$ ipython --no-banner

In [1]: import numpy as np

In [2]: np.set_printoptions(precision=1, suppress=True, linewidth=100, floatmode="fixed")

In [3]: data = np.loadtxt("a.csv", delimiter=",")

In [4]: data
Out[4]: 
array([[ 7.0,  4.0,  8.0,  9.0,  9.0,  5.0,  2.4],
       [ 7.0,  4.0,  8.0,  9.0,  9.0,  5.0,  1.1],
       [ 7.0,  4.0,  8.0,  9.0,  9.0,  5.0,  2.2],
       [ 7.0,  4.0,  8.0,  9.0,  9.0,  5.0,  0.6],
       [ 7.0,  4.0,  8.0,  9.0,  9.0,  5.0, -0.7],
       [ 7.0,  4.0,  8.0,  9.0,  9.0,  5.0,  2.4],
       [ 7.0,  4.0,  8.0,  9.0,  9.0,  5.0,  1.0],
       [ 7.0,  4.0,  8.0,  9.0,  9.0,  5.0,  0.9],
       [ 7.0,  4.0,  8.0,  9.0,  9.0,  5.0,  0.7],
       [ 7.0,  4.0,  8.0,  9.0,  9.0,  5.0,  0.3],
       [ 7.0,  4.0,  8.0,  9.0,  9.0,  5.0,  1.5],
       [ 7.0,  4.0,  8.0,  9.0,  9.0,  5.0,  2.1],
       [ 7.0,  4.0,  8.0,  9.0,  9.0,  5.0,  2.9],
       [ 7.0,  4.0,  8.0,  9.0,  9.0,  5.0,  1.0],
       [ 7.0,  4.0,  8.0,  9.0,  9.0,  5.0,  0.6],
       [ 7.0,  4.0,  8.0,  9.0,  9.0,  5.0, -0.2],
       [ 7.0,  4.0,  8.0,  9.0,  9.0,  5.0,  3.1],
       [ 7.0,  4.0,  8.0,  9.0,  9.0,  5.0, -0.2],
       [ 7.0,  4.0,  8.0,  9.0,  9.0,  5.0, -0.6],
       [ 7.0,  4.0,  8.0,  9.0,  9.0,  5.0,  1.1],
       [ 7.0,  4.0,  8.0,  9.0,  9.0,  5.0, -0.3],
       [ 7.0,  4.0,  8.0,  9.0,  9.0,  5.0,  1.2],
       [ 7.0,  4.0,  8.0,  9.0,  9.0,  5.0,  1.1],
       [ 7.0,  4.0,  8.0,  9.0,  9.0,  5.0, -0.1],
       [ 7.0,  4.0,  8.0,  9.0,  9.0,  5.0,  0.2],
       [ 7.0,  4.0,  8.0,  9.0,  9.0,  5.0, -0.3],
       [ 7.0,  4.0,  8.0,  9.0,  9.0,  5.0,  1.5],
       [ 7.0,  4.0,  8.0,  9.0,  9.0,  5.0,  0.7],
       [ 7.0,  4.0,  8.0,  9.0,  9.0,  5.0,  0.7],
       [ 7.0,  4.0,  8.0,  9.0,  9.0,  5.0,  1.4],
       [ 7.0,  4.0,  8.0,  9.0,  9.0,  5.0,  1.5],
       [ 7.0,  4.0,  8.0,  9.0,  9.0,  5.0,  0.6],
       [ 7.0,  4.0,  8.0,  9.0,  9.0,  5.0,  0.9],
       [ 7.0,  4.0,  8.0,  9.0,  9.0,  5.0,  0.7],
       [ 7.0,  4.0,  8.0,  9.0,  9.0,  5.0,  2.2],
       [ 7.0,  4.0,  8.0,  9.0,  9.0,  5.0,  1.3],
       [ 7.0,  4.0,  8.0,  9.0,  9.0,  5.0,  0.6],
       [ 7.0,  4.0,  8.0,  9.0,  9.0,  5.0,  0.1],
       [ 7.0,  4.0,  8.0,  9.0,  9.0,  5.0, -0.6],
       [ 7.0,  4.0,  8.0,  9.0,  9.0,  5.0,  1.0]])

In [5]: U, s, Vt = np.linalg.svd(data)

In [6]: s.round(1) + 0
Out[6]: array([112.6,   5.9,   0.0,   0.0,   0.0,   0.0,   0.0])

In [7]: np.argmax(s[:-1] / (s[1:] + 1e-6)) + 1
Out[7]: np.int64(2)

In [8]: other = U[:, :2] @ np.diag(s[:2]) @ Vt[:2]

In [9]: round(np.linalg.norm(data - other, 2), 1), round(s[2], 1)
Out[9]: (np.float64(0.0), np.float64(0.0))

In [10]: np.linalg.matrix_rank(other)
Out[10]: np.int64(2)

In [11]: round(float(np.linalg.norm(data - other) / np.linalg.norm(data)), 1)
Out[11]: 0.0

In [12]: np.linalg.matrix_rank(data, rtol=0.05)
Out[12]: np.int64(2)

In [13]: round(np.abs(data - other).max(), 1)
Out[13]: np.float64(0.0)

In [14]: U, s, Vt = np.linalg.svd(data)

In [15]: V = Vt[:(s > 1e-8).sum()]

In [16]: rng = np.random.default_rng(1083)

In [17]: x0 = data[29] + 3 * data[37] + rng.integers(2) * np.eye(7)[0]

In [18]: x0
Out[18]: array([29.0, 16.0, 32.0, 36.0, 36.0, 20.0,  1.7])

In [19]: np.round(np.linalg.norm(x0 - V.T @ V @ x0), 1)
Out[19]: np.float64(0.9)

In [20]: other = data / np.linalg.norm(data, axis=1, keepdims=True)

In [21]: cov = other @ other.T

In [22]: print((cov - 2 * np.eye(40)).round(6).argmax(axis=1))
[ 5 19 34 14 18  0 13 32 27 24 26  2 16  6  3 17 12 15 38  1 25  1  1 15  9 20 10  8  8 10 10  3  7
  8  2 21  3 24 18  6]

In [23]: print(cov[15])
[1.0 1.0 1.0 1.0 1.0 1.0 1.0 1.0 1.0 1.0 1.0 1.0 1.0 1.0 1.0 1.0 1.0 1.0 1.0 1.0 1.0 1.0 1.0 1.0
 1.0 1.0 1.0 1.0 1.0 1.0 1.0 1.0 1.0 1.0 1.0 1.0 1.0 1.0 1.0 1.0]

In [24]: other = np.array([[1, 1], [1, -1]])

In [25]: A = np.kron(other, np.kron(other, other))[rng.permutation(8)][:9]

In [26]: A
Out[26]: 
array([[ 1, -1,  1, -1, -1,  1, -1,  1],
       [ 1,  1,  1,  1, -1, -1, -1, -1],
       [ 1, -1,  1, -1,  1, -1,  1, -1],
       [ 1,  1, -1, -1,  1,  1, -1, -1],
       [ 1, -1, -1,  1,  1, -1, -1,  1],
       [ 1, -1, -1,  1, -1,  1,  1, -1],
       [ 1,  1,  1,  1,  1,  1,  1,  1],
       [ 1,  1, -1, -1, -1, -1,  1,  1]])

In [27]: other = np.linalg.inv(A)

In [28]: A @ other
Out[28]: 
array([[1.0, 0.0, 0.0, 0.0, 0.0, 0.0, 0.0, 0.0],
       [0.0, 1.0, 0.0, 0.0, 0.0, 0.0, 0.0, 0.0],
       [0.0, 0.0, 1.0, 0.0, 0.0, 0.0, 0.0, 0.0],
       [0.0, 0.0, 0.0, 1.0, 0.0, 0.0, 0.0, 0.0],
       [0.0, 0.0, 0.0, 0.0, 1.0, 0.0, 0.0, 0.0],
       [0.0, 0.0, 0.0, 0.0, 0.0, 1.0, 0.0, 0.0],
       [0.0, 0.0, 0.0, 0.0, 0.0, 0.0, 1.0, 0.0],
       [0.0, 0.0, 0.0, 0.0, 0.0, 0.0, 0.0, 1.0]])

In [29]: print(round(float(np.linalg.cond(A)), 1))
1.0

In [30]: np.allclose(other, A.T)
Out[30]: False

In [31]: np.round(np.linalg.det(A) * np.linalg.det(other), 1)
Out[31]: np.float64(1.0)

In [32]: x0 = np.array([2, 2, 3, 4, 2, 2, -4, 2])

In [33]: target = A @ x0

In [34]: coef, lr = np.zeros(8), 1 / np.linalg.norm(A, 2) ** 2

In [35]: for i in range(3):
    ...:     coef -= lr * A.T @ (A @ coef - target)
    ...:     if i % 1 == 0: print(i, round(np.linalg.norm(A @ coef - target), 1))
    ...: 
0 0.0
1 0.0
2 0.0

In [36]: coef
Out[36]: array([ 2.0,  2.0,  3.0,  4.0,  2.0,  2.0, -4.0,  2.0])

In [37]: np.round(np.linalg.cond(A), 1)
Out[37]: np.float64(1.0)

In [38]: np.linalg.norm(A, axis=1).argmax()
Out[38]: np.int64(0)

In [39]: round(np.linalg.norm(A[4] - A[6]), 1)
Out[39]: np.float64(4.0)

In [40]: print(np.round(np.linalg.norm(A, "nuc"), 1))
22.6

In [41]: np.linalg.norm(A, axis=0)
Out[41]: array([2.8, 2.8, 2.8, 2.8, 2.8, 2.8, 2.8, 2.8])

In [42]: cov = A.T @ A

In [43]: np.allclose(cov, cov.T)
Out[43]: True

In [44]: np.linalg.svd(A, compute_uv=False) ** 2
Out[44]: array([8.0, 8.0, 8.0, 8.0, 8.0, 8.0, 8.0, 8.0])

In [45]: np.linalg.eigvalsh(cov)[::-1]
Out[45]: array([8.0, 8.0, 8.0, 8.0, 8.0, 8.0, 8.0, 8.0])

In [46]: np.linalg.matrix_rank(cov)
Out[46]: np.int64(8)

In [47]: print(np.diag(cov))
[8 8 8 8 8 8 8 8]

In [48]: (A @ A.T).shape
Out[48]: (8, 8)

In [49]: arr = np.loadtxt("mat.csv", delimiter=",")

In [50]: arr.round(1) + 0
Out[50]: 
array([[ 0.0,  0.0,  0.1,  0.0,  0.0,  0.0],
       [ 0.0,  0.2,  0.3, -0.1,  0.0,  0.2],
       [ 0.1,  0.3,  0.4, -0.2, -0.1,  0.3],
       [ 0.0, -0.1, -0.2,  0.1,  0.0, -0.1],
       [ 0.0,  0.0, -0.1,  0.0,  0.0,  0.0],
       [ 0.0,  0.2,  0.3, -0.1,  0.0,  0.2]])

In [51]: np.linalg.cond(arr) > 100
Out[51]: np.True_

In [52]: round(np.linalg.norm(arr, 2) / np.linalg.norm(arr), 1)
Out[52]: np.float64(1.0)

In [53]: print(np.allclose(arr[:-1].T @ np.linalg.lstsq(arr[:-1].T, arr[-1])[0], arr[-1]))
True

In [54]: np.round(arr @ np.linalg.pinv(arr) @ arr, 1) + 0
Out[54]: 
array([[ 0.0,  0.0,  0.1,  0.0,  0.0,  0.0],
       [ 0.0,  0.2,  0.3, -0.1,  0.0,  0.2],
       [ 0.1,  0.3,  0.4, -0.2, -0.1,  0.3],
       [ 0.0, -0.1, -0.2,  0.1,  0.0, -0.1],
       [ 0.0,  0.0, -0.1,  0.0,  0.0,  0.0],
       [ 0.0,  0.2,  0.3, -0.1,  0.0,  0.2]])

In [55]: np.round(np.trace(np.linalg.pinv(arr) @ arr), 1)
Out[55]: np.float64(1.0)

In [56]: evals, V = np.linalg.eigh(arr)

In [57]: x0 = np.array([1, 2, 3, 0, 1, 2])

In [58]: np.round(V * np.abs(evals) @ V.T, 1) + 0
Out[58]: 
array([[ 0.0,  0.0,  0.1,  0.0,  0.0,  0.0],
       [ 0.0,  0.2,  0.3, -0.1,  0.0,  0.2],
       [ 0.1,  0.3,  0.4, -0.2, -0.1,  0.3],
       [ 0.0, -0.1, -0.2,  0.1,  0.0, -0.1],
       [ 0.0,  0.0, -0.1,  0.0,  0.0,  0.0],
       [ 0.0,  0.2,  0.3, -0.1,  0.0,  0.2]])

In [59]: np.abs(arr).sum(axis=1).max(), np.round(np.abs(evals).max(), 1)
Out[59]: (np.float64(1.4), np.float64(1.0))

In [60]: round(x0 @ arr @ x0 / (x0 @ x0), 1), round(float(evals[0]), 1), np.round(evals[-1], 1)
Out[60]: (np.float64(0.8), -0.0, np.float64(1.0))

In [61]: np.round(x0 @ arr @ x0, 1)
Out[61]: np.float64(15.3)

In [62]: np.round(np.linalg.eigvalsh(arr[1:, 1:]), 1) + 0
Out[62]: array([0.0, 0.0, 0.0, 0.0, 1.0])

In [63]: U, s, Vt = np.linalg.svd(arr)

In [64]: s.round(1) + 0
Out[64]: array([1.0, 0.0, 0.0, 0.0, 0.0, 0.0])

In [65]: other = U[:, :1] @ np.diag(s[:1]) @ Vt[:1]

In [66]: round(np.linalg.norm(arr - other, 2), 1), round(float(s[1]), 1)
Out[66]: (np.float64(0.0), 0.0)

In [67]: other.round(1) + 0
Out[67]: 
array([[ 0.0,  0.0,  0.1,  0.0,  0.0,  0.0],
       [ 0.0,  0.2,  0.3, -0.1,  0.0,  0.2],
       [ 0.1,  0.3,  0.4, -0.2, -0.1,  0.3],
       [ 0.0, -0.1, -0.2,  0.1,  0.0, -0.1],
       [ 0.0,  0.0, -0.1,  0.0,  0.0,  0.0],
       [ 0.0,  0.2,  0.3, -0.1,  0.0,  0.2]])

In [68]: round(float(np.abs(arr - other).max()), 1)
Out[68]: 0.0

In [69]: feats = np.loadtxt("test3.csv", delimiter=",")

In [70]: feats
Out[70]: 
array([[14.0, 12.0,  7.0,  3.0,  3.0,  2.0],
       [12.0,  0.0,  8.0, 10.0,  6.0,  5.0],
       [ 7.0,  8.0,  8.0, 15.0,  2.0,  8.0],
       [ 3.0, 10.0, 15.0, 12.0, 12.0,  8.0],
       [ 3.0,  6.0,  2.0, 12.0, 18.0,  3.0],
       [ 2.0,  5.0,  8.0,  8.0,  3.0, 14.0]])

In [71]: round(float(np.linalg.eigvalsh(feats).min()), 1)
Out[71]: -9.8

In [72]: feats - feats[0]
Out[72]: 
array([[  0.0,   0.0,   0.0,   0.0,   0.0,   0.0],
       [ -2.0, -12.0,   1.0,   7.0,   3.0,   3.0],
       [ -7.0,  -4.0,   1.0,  12.0,  -1.0,   6.0],
       [-11.0,  -2.0,   8.0,   9.0,   9.0,   6.0],
       [-11.0,  -6.0,  -5.0,   9.0,  15.0,   1.0],
       [-12.0,  -7.0,   1.0,   5.0,   0.0,  12.0]])

In [73]: np.linalg.matrix_rank(feats)
Out[73]: np.int64(6)

In [74]: print(np.linalg.svd(feats, compute_uv=False))
[46.8 16.2 13.9  9.8  6.7  5.5]

In [75]: feats.shape
Out[75]: (6, 6)

In [76]: feats.mean(axis=0)
Out[76]: array([ 6.8,  6.8,  8.0, 10.0,  7.3,  6.7])

In [77]: U, s, Vt = np.linalg.svd(feats, full_matrices=False)

In [78]: print(np.cumsum(s ** 2) / np.sum(s ** 2))
[0.8 0.9 0.9 1.0 1.0 1.0]

In [79]: s / s[0]
Out[79]: array([1.0, 0.3, 0.3, 0.2, 0.1, 0.1])

In [80]: np.abs(Vt[0])
Out[80]: array([0.3, 0.4, 0.4, 0.5, 0.4, 0.3])

In [81]: np.allclose(U * s @ Vt, feats)
Out[81]: True

In [82]: q, R = np.linalg.qr(feats)

In [83]: q.shape, R.shape
Out[83]: ((6, 6), (6, 6))

In [84]: np.allclose(R.T @ R, feats.T @ feats)
Out[84]: True

In [85]: q.round(1) + 0
Out[85]: 
array([[-0.7,  0.2,  0.5, -0.5,  0.0,  0.1],
       [-0.6, -0.6, -0.4,  0.2, -0.2,  0.0],
       [-0.3,  0.2,  0.0,  0.5,  0.7, -0.3],
       [-0.1,  0.6, -0.6, -0.2, -0.3, -0.4],
       [-0.1,  0.3,  0.3,  0.7, -0.6,  0.1],
       [-0.1,  0.3, -0.3,  0.0,  0.2,  0.9]])
